$ ipython --no-banner

In [1]: import numpy as np

In [2]: np.set_printoptions(suppress=True, linewidth=200)

In [3]: rnd = lambda a: np.round(a, 2) + 0

In [4]: K = np.load("dump.npy")

In [5]: K
Out[5]: 
array([[-67.79,  69.5 ,  19.37,  38.9 ],
       [-68.59,  70.29,  18.58,  39.12],
       [-69.92,  70.12,  21.25,  40.21],
       [-69.28,  69.64,  18.42,  38.33],
       [-69.25,  70.04,  20.75,  40.66],
       [-71.18,  71.51,  21.6 ,  39.08],
       [-69.46,  69.99,  18.29,  39.96],
       [-71.15,  70.04,  19.51,  40.24],
       [-69.27,  70.11,  19.66,  38.58],
       [-70.44,  69.6 ,  21.04,  42.44],
       [-68.97,  70.37,  20.73,  40.76],
       [-69.76,  69.6 ,  20.62,  39.15],
       [-70.42,  69.61,  20.64,  40.42],
       [-71.2 ,  70.23,  19.35,  41.2 ],
       [-68.8 ,  70.76,  20.25,  40.37],
       [-70.51,  69.93,  20.67,  41.2 ],
       [-70.14,  70.22,  18.97,  37.67],
       [-70.51,  68.84,  19.21,  39.49],
       [-70.69,  71.41,  19.68,  39.53],
       [-68.09,  71.14,  20.08,  40.63],
       [-70.63,  71.28,  20.52,  38.99],
       [-69.87,  69.26,  18.37,  40.11],
       [-69.28,  69.59,  20.11,  41.1 ],
       [-71.59,  70.48,  21.82,  39.53],
       [-70.3 ,  69.15,  19.53,  41.07],
       [-68.25,  68.96,  18.82,  38.7 ],
       [-69.76,  69.75,  18.96,  39.54],
       [-69.09,  71.56,  19.5 ,  42.86],
       [-69.9 ,  71.07,  18.9 ,  41.32],
       [-70.82,  69.83,  21.52,  40.41],
       [-70.94,  70.14,  20.51,  40.39],
       [-70.4 ,  70.71,  20.08,  39.73],
       [-71.85,  68.53,  19.68,  38.77],
       [-70.28,  71.58,  20.57,  41.75],
       [-71.18,  71.76,  19.06,  40.04],
       [-68.72,  71.32,  19.39,  40.67],
       [-68.73,  70.87,  20.65,  39.62],
       [-69.26,  68.19,  19.33,  41.71]])

In [6]: rnd(np.abs(np.linalg.svd(K)[2][-1]))
Out[6]: array([0.39, 0.29, 0.84, 0.25])

In [7]: np.linalg.matrix_rank(K, rtol=0.1)
Out[7]: np.int64(1)

In [8]: round(np.log10(np.linalg.cond(K)))
Out[8]: 2

In [9]: [round(float(x), 2) for x in np.linalg.svd(K, compute_uv=False)[:3]]
Out[9]: [670.14, 6.76, 5.73]

In [10]: M = np.load("a.npy")

In [11]: M
Out[11]: 
array([[-4,  8, 20],
       [-7, 14, 35],
       [-3,  6, 15],
       [-7, 14, 35],
       [-7, 14, 35],
       [-8, 16, 40],
       [-9, 18, 45],
       [-2,  4, 10],
       [ 0,  0,  0],
       [-2,  4, 10],
       [ 0,  0,  0]])

In [12]: r = np.linalg.matrix_rank(M)

In [13]: r
Out[13]: np.int64(1)

In [14]: null = np.linalg.svd(M)[2][r:].T

In [15]: np.linalg.matrix_rank(M.T @ M), np.linalg.matrix_rank(M @ M.T)
Out[15]: (np.int64(1), np.int64(1))

In [16]: [int(np.linalg.matrix_rank(M[:, :j + 1])) for j in range(3)]
Out[16]: [1, 1, 1]

In [17]: [int(np.linalg.matrix_rank(M[:i])) for i in range(1, len(M) + 1)]
Out[17]: [1, 1, 1, 1, 1, 1, 1, 1, 1, 1, 1]

In [18]: [int(np.linalg.matrix_rank(np.delete(M, i, axis=0))) for i in range(11)]
Out[18]: [1, 1, 1, 1, 1, 1, 1, 1, 1, 1, 1]

In [19]: np.allclose(M @ null, 0)
Out[19]: True

In [20]: cen = M - M.mean(axis=0)

In [21]: V = np.linalg.svd(cen)[2][:1]

In [22]: other = cen - cen @ V.T @ V

In [23]: rnd(np.linalg.norm(other) / np.linalg.norm(cen))
Out[23]: np.float64(0.0)

In [24]: rnd(other.std(axis=0))
Out[24]: array([0., 0., 0.])

In [25]: rnd((cen @ V.T).std(axis=0))
Out[25]: array([17.06])

In [26]: z = M[:, 1] > np.median(M[:, 1])

In [27]: r0 = M[z].mean(axis=0) - M[~z].mean(axis=0)

In [28]: z.astype(int)
Out[28]: array([0, 1, 0, 1, 1, 1, 1, 0, 0, 0, 0])

In [29]: rnd(r0)
Out[29]: array([-5.77, 11.53, 28.83])

In [30]: (((M - M.mean(axis=0)) @ r0 > 0) == z).mean()
Out[30]: np.float64(1.0)

In [31]: np.argsort(-np.abs(r0).round(6), kind="stable")
Out[31]: array([2, 1, 0])

In [32]: other = np.array([[0, 3, 2, -1, 3, 1, -2, 2, 0],
    ...:     [-1, -1, -1, 2, 1, -1, -1, 0, -3],
    ...:     [-1, -1, 2, -3, 1, 1, 2, -3, -2]])

In [33]: J = other.T @ other

In [34]: J
Out[34]: 
array([[  2,   2,  -1,   1,  -2,   0,  -1,   3,   5],
       [  2,  11,   5,  -2,   7,   3,  -7,   9,   5],
       [ -1,   5,   9, -10,   7,   5,   1,  -2,  -1],
       [  1,  -2, -10,  14,  -4,  -6,  -6,   7,   0],
       [ -2,   7,   7,  -4,  11,   3,  -5,   3,  -5],
       [  0,   3,   5,  -6,   3,   3,   1,  -1,   1],
       [ -1,  -7,   1,  -6,  -5,   1,   9, -10,  -1],
       [  3,   9,  -2,   7,   3,  -1, -10,  13,   6],
       [  5,   5,  -1,   0,  -5,   1,  -1,   6,  13]])

In [35]: rnd(np.linalg.norm(J, 2) / np.linalg.norm(J))
Out[35]: np.float64(0.69)

In [36]: [round(float(x), 2) for x in np.linalg.svd(J, compute_uv=False)[:3]]
Out[36]: [35.24, 31.78, 17.98]

In [37]: np.linalg.matrix_rank(J, rtol=0.1)
Out[37]: np.int64(3)

In [38]: np.unique(J.round(6), axis=0).shape
Out[38]: (9, 9)

In [39]: np.abs(np.diag(np.linalg.qr(J)[1])) > 1e-9
Out[39]: array([ True,  True,  True, False, False, False, False, False, False])

In [40]: np.allclose(J[:-1].T @ np.linalg.lstsq(J[:-1].T, J[-1])[0], J[-1])
Out[40]: True

In [41]: rnd(np.trace(np.linalg.pinv(J) @ J))
Out[41]: np.float64(3.0)

In [42]: Uu, sigma, vt = np.linalg.svd(J)

In [43]: rnd(sigma)
Out[43]: array([35.24, 31.78, 17.98,  0.  ,  0.  ,  0.  ,  0.  ,  0.  ,  0.  ])

In [44]: other = Uu[:, :3] @ np.diag(sigma[:3]) @ vt[:3]

In [45]: rnd(np.abs(J - other).max())
Out[45]: np.float64(0.0)

In [46]: rnd(other)
Out[46]: 
array([[  2.,   2.,  -1.,   1.,  -2.,   0.,  -1.,   3.,   5.],
       [  2.,  11.,   5.,  -2.,   7.,   3.,  -7.,   9.,   5.],
       [ -1.,   5.,   9., -10.,   7.,   5.,   1.,  -2.,  -1.],
       [  1.,  -2., -10.,  14.,  -4.,  -6.,  -6.,   7.,   0.],
       [ -2.,   7.,   7.,  -4.,  11.,   3.,  -5.,   3.,  -5.],
       [  0.,   3.,   5.,  -6.,   3.,   3.,   1.,  -1.,   1.],
       [ -1.,  -7.,   1.,  -6.,  -5.,   1.,   9., -10.,  -1.],
       [  3.,   9.,  -2.,   7.,   3.,  -1., -10.,  13.,   6.],
       [  5.,   5.,  -1.,   0.,  -5.,   1.,  -1.,   6.,  13.]])

In [47]: np.linalg.matrix_rank(other)
Out[47]: np.int64(3)

In [48]: Q, _ = np.linalg.qr(np.array([[-0.3, 0.6, -0.8, 0.9, 0.3, -0.7, 0.0],
    ...:     [0.0, 1.3, -1.1, -0.5, -0.3, -1.4, 1.1],
    ...:     [1.7, 1.0, 1.4, 0.4, 2.4, -0.6, -0.2],
    ...:     [-0.6, -2.2, -0.5, 0.9, -1.9, -0.2, 0.4],
    ...:     [0.7, 0.2, -0.7, -1.1, -0.7, -0.8, 0.2],
    ...:     [0.7, -0.3, 0.6, -1.1, 1.3, -0.9, 0.4],
    ...:     [0.1, -0.6, 0.4, 1.7, 0.8, 0.7, -0.7]]))

In [49]: feats = 5 * Q

In [50]: rnd(feats)
Out[50]: 
array([[-0.72, -1.52,  1.19, -2.45, -2.42, -0.42, -2.94],
       [ 0.  , -2.51,  2.31, -0.39, -0.27, -1.94,  3.06],
       [ 4.08,  0.12, -0.76, -1.77,  1.11, -1.74, -0.56],
       [-1.44,  3.53,  1.79, -1.08,  0.65, -2.38, -0.04],
       [ 1.68,  0.46,  3.77,  0.67,  0.88,  2.45, -0.75],
       [ 1.68,  1.43,  0.19,  2.1 , -3.86, -0.77,  0.46],
       [ 0.24,  1.28, -0.48, -3.11, -1.33,  2.4 ,  2.42]])

In [51]: feats.inv()
---------------------------------------------------------------------------
AttributeError                            Traceback (most recent call last)
Cell In[51], line 1
----> 1 feats.inv()

AttributeError: 'numpy.ndarray' object has no attribute 'inv'

In [52]: np.allclose(feats @ feats.T, feats.T @ feats)
Out[52]: True

In [53]: rnd(np.trace(feats))
Out[53]: np.float64(-2.55)

In [54]: rnd(np.linalg.pinv(feats))
Out[54]: 
array([[-0.03,  0.  ,  0.16, -0.06,  0.07,  0.07,  0.01],
       [-0.06, -0.1 ,  0.  ,  0.14,  0.02,  0.06,  0.05],
       [ 0.05,  0.09, -0.03,  0.07,  0.15,  0.01, -0.02],
       [-0.1 , -0.02, -0.07, -0.04,  0.03,  0.08, -0.12],
       [-0.1 , -0.01,  0.04,  0.03,  0.04, -0.15, -0.05],
       [-0.02, -0.08, -0.07, -0.1 ,  0.1 , -0.03,  0.1 ],
       [-0.12,  0.12, -0.02,  0.  , -0.03,  0.02,  0.1 ]])

In [55]: rnd(np.linalg.svd(feats, compute_uv=False))
Out[55]: array([5., 5., 5., 5., 5., 5., 5.])

In [56]: rng = np.random.default_rng(28)

In [57]: z = rng.permutation(7)

In [58]: other = feats[:, z] * rng.choice([-1, 1], 7)

In [59]: rnd(other)
Out[59]: 
array([[-0.42,  1.52,  2.45,  2.42,  1.19,  2.94,  0.72],
       [-1.94,  2.51,  0.39,  0.27,  2.31, -3.06,  0.  ],
       [-1.74, -0.12,  1.77, -1.11, -0.76,  0.56, -4.08],
       [-2.38, -3.53,  1.08, -0.65,  1.79,  0.04,  1.44],
       [ 2.45, -0.46, -0.67, -0.88,  3.77,  0.75, -1.68],
       [-0.77, -1.43, -2.1 ,  3.86,  0.19, -0.46, -1.68],
       [ 2.4 , -1.28,  3.11,  1.33, -0.48, -2.42, -0.24]])

In [60]: Uu, _, vt = np.linalg.svd(feats.T @ other)

In [61]: z
Out[61]: array([5, 1, 3, 4, 2, 6, 0])

In [62]: rnd(np.linalg.lstsq(feats, other)[0])
Out[62]: 
array([[ 0.,  0.,  0.,  0.,  0.,  0., -1.],
       [ 0., -1.,  0.,  0.,  0.,  0.,  0.],
       [ 0.,  0.,  0.,  0.,  1.,  0.,  0.],
       [ 0.,  0., -1.,  0.,  0.,  0.,  0.],
       [ 0.,  0.,  0., -1.,  0.,  0.,  0.],
       [ 1.,  0.,  0.,  0.,  0.,  0.,  0.],
       [ 0.,  0.,  0.,  0.,  0., -1.,  0.]])
